>>> import numpy as np
>>> from numpy import linalg as LA
>>> np.set_printoptions(precision=1, suppress=True, linewidth=200, floatmode="fixed")
>>> F = np.load("layer3.npy")
>>> print(F)
[[ 0  0  3  3  3 -3  1  0  3  3  0  0  0  3  3]
 [ 0  3  1  0  1 -2  2  3  0  2  0  1  3  3  0]
 [ 3  0  1  1  2 -1  3  2  2  1  2  0  3  3  2]
 [ 2  0  1  2  3 -2  0  1  2  2  1  3  3  0  3]
 [ 0  0  3  1  2 -3  2  1  1  3  3  1  0  2  3]
 [ 3  1  0  3  1  0  2  0  3  0  1  0  1  3  2]
 [ 3  0  3  1  2 -1  2  1  0  1  0  1  2  1  3]
 [ 3  2  1  3  1 -1  3  0  0  1  3  1  3  2  1]
 [ 1  2  2  3  2 -1  1  1  0  1  0  2  3  1  3]]
>>> vec = np.array([0, -1, -1, 0, 2, -3, 0, -1, 0, 1, -1, 0, 2, 0, -3])
>>> h = np.maximum(F @ vec, 0)
>>> print(np.maximum(F @ vec, 0) - np.maximum(-F @ vec, 0))
[ 6  9  3  8  0 -4 -1  3  0]
>>> print(np.maximum(F @ (3 * vec), 0))
[18 27  9 24  0  0  0  9  0]
>>> print(F.T @ h)
[ 34  33  41  46  60 -58  42  41  40  58  23  36  69  60  51]
>>> print(F * (h > 1e-9)[:, None])
[[ 0  0  3  3  3 -3  1  0  3  3  0  0  0  3  3]
 [ 0  3  1  0  1 -2  2  3  0  2  0  1  3  3  0]
 [ 3  0  1  1  2 -1  3  2  2  1  2  0  3  3  2]
 [ 2  0  1  2  3 -2  0  1  2  2  1  3  3  0  3]
 [ 0  0  0  0  0  0  0  0  0  0  0  0  0  0  0]
 [ 0  0  0  0  0  0  0  0  0  0  0  0  0  0  0]
 [ 0  0  0  0  0  0  0  0  0  0  0  0  0  0  0]
 [ 3  2  1  3  1 -1  3  0  0  1  3  1  3  2  1]
 [ 0  0  0  0  0  0  0  0  0  0  0  0  0  0  0]]
>>> A = np.load("x.npy")
>>> print(A)
[[2 4 0 2 4 4 5]
 [3 4 1 5 3 2 4]
 [0 5 1 4 2 5 0]
 [4 2 4 3 3 4 0]
 [5 3 4 4 2 5 0]
 [1 1 4 2 0 3 4]
 [0 5 1 4 2 5 0]
 [1 1 3 1 3 1 5]
 [5 1 1 4 0 5 4]
 [3 2 5 2 4 5 4]]
>>> B = A[0, 0] * A[1:] - np.outer(A[1:, 0], A[0])
>>> print(B)
[[  0  -4   2   4  -6  -8  -7]
 [  0  10   2   8   4  10   0]
 [  0 -12   8  -2 -10  -8 -20]
 [  0 -14   8  -2 -16 -10 -25]
 [  0  -2   8   2  -4   2   3]
 [  0  10   2   8   4  10   0]
 [  0  -2   6   0   2  -2   5]
 [  0 -18   2  -2 -20 -10 -17]
 [  0  -8  10  -2  -4  -2  -7]]
>>> print(A[:, 0] / A[0, 0])
[1.0 1.5 0.0 2.0 2.5 0.5 0.0 0.5 2.5 1.5]
>>> print(np.flatnonzero(~B.round(6).any(axis=1)))
[]
